$ python -q
>>> import numpy as np
>>> import numpy.linalg as la
>>> np.set_printoptions(precision=3, suppress=True, linewidth=160, legacy="1.25")
>>> F = np.loadtxt("layer8.csv", delimiter=",")
>>> print(F)
[[0.364 0.318 0.318]
 [0.368 0.316 0.316]
 [0.158 0.421 0.421]]
>>> print(np.round(np.poly(F), 3) + 0)
[ 1.    -1.101  0.101  0.   ]
>>> print(np.round(np.einsum("ij,ji->", F, F), 3))
1.01
>>> print(np.round(la.eigvals(F).sum().real, 3))
1.101
>>> print(np.kron(np.eye(2, dtype=int), F))
[[0.364 0.318 0.318 0.    0.    0.   ]
 [0.368 0.316 0.316 0.    0.    0.   ]
 [0.158 0.421 0.421 0.    0.    0.   ]
 [0.    0.    0.    0.364 0.318 0.318]
 [0.    0.    0.    0.368 0.316 0.316]
 [0.    0.    0.    0.158 0.421 0.421]]
>>> print(np.round(la.eigvals(F), 3) + 0)
[1.    0.101 0.   ]
>>> print(round(float(la.det(F.T)), 3))
0.0
>>> rk = la.matrix_rank(F)
>>> print(rk)
2
>>> null = la.svd(F)[2][rk:].T
>>> print(np.round(F @ null, 3) + 0)
[[0.]
 [0.]
 [0.]]
>>> print(null[:, 0] / null[np.abs(null[:, 0]).round(6).argmax(), 0])
[-0.  1. -1.]
>>> print(la.matrix_rank(F.T @ F), la.matrix_rank(F @ F.T))
2 2
>>> E = np.load("mat.npy")
>>> print(E)
[[-1.632  0.003 -0.312  0.782  0.075  0.184  2.364]
 [-0.869 -0.122  1.464 -1.181  0.983  1.293 -1.433]
 [-0.29  -0.146 -0.062  0.407 -0.947  0.613 -2.73 ]
 [ 1.077 -0.454 -1.369 -0.392  1.342  1.887  0.494]
 [ 0.005 -0.381  1.427 -1.267  2.228 -0.496  0.038]
 [-1.227 -0.017 -0.098 -2.176 -1.187  0.518  1.034]
 [-1.437  0.289  1.653  0.97  -0.683  0.58   1.541]
 [ 0.024 -0.775 -0.088 -1.624 -1.523  1.693 -0.754]
 [ 1.085 -1.364 -0.243 -0.339 -1.411  1.403  1.352]
 [ 0.529  1.546 -0.345  1.018 -1.435 -1.607  0.73 ]
 [-2.242 -0.498  1.316  0.324 -0.747 -1.131  0.23 ]
 [ 0.039 -0.663  0.07  -2.564  0.198  0.607 -1.253]
 [ 1.105 -0.21  -2.024 -1.714 -0.114  0.829 -0.005]
 [-0.537  0.211 -1.224  0.227  2.396  0.191 -1.157]
 [ 1.366 -0.988  0.671 -0.26   1.046  0.404 -2.093]
 [ 1.601  0.623  0.491 -2.041 -0.856  0.322 -0.898]
 [-0.639 -2.507 -0.513  0.253  1.063  0.91  -0.137]]
>>> Xc = E - E.mean(axis=0)
>>> U, sigma, Vt = la.svd(Xc, full_matrices=False)
>>> print(round((sigma ** 2).sum() ** 2 / (sigma ** 4).sum(), 3))
5.117
>>> print(sigma)
[6.623 5.352 4.83  4.229 3.67  2.968 2.274]
>>> print(np.searchsorted(np.cumsum(sigma ** 2) / (sigma ** 2).sum(), 0.9) + 1)
5
>>> print((np.sign(U[:, 0]) == np.sign(U[0, 0])).astype(int))
[1 0 0 0 0 1 1 0 1 1 1 0 0 0 0 0 0]
>>> print(np.round(Xc.mean(axis=0), 3) + 0)
[0. 0. 0. 0. 0. 0. 0.]
>>> print(Vt[0] * np.sign(Vt[0, np.abs(Vt[0]).argmax()]))
[-0.45   0.161  0.171  0.427 -0.303 -0.27   0.629]
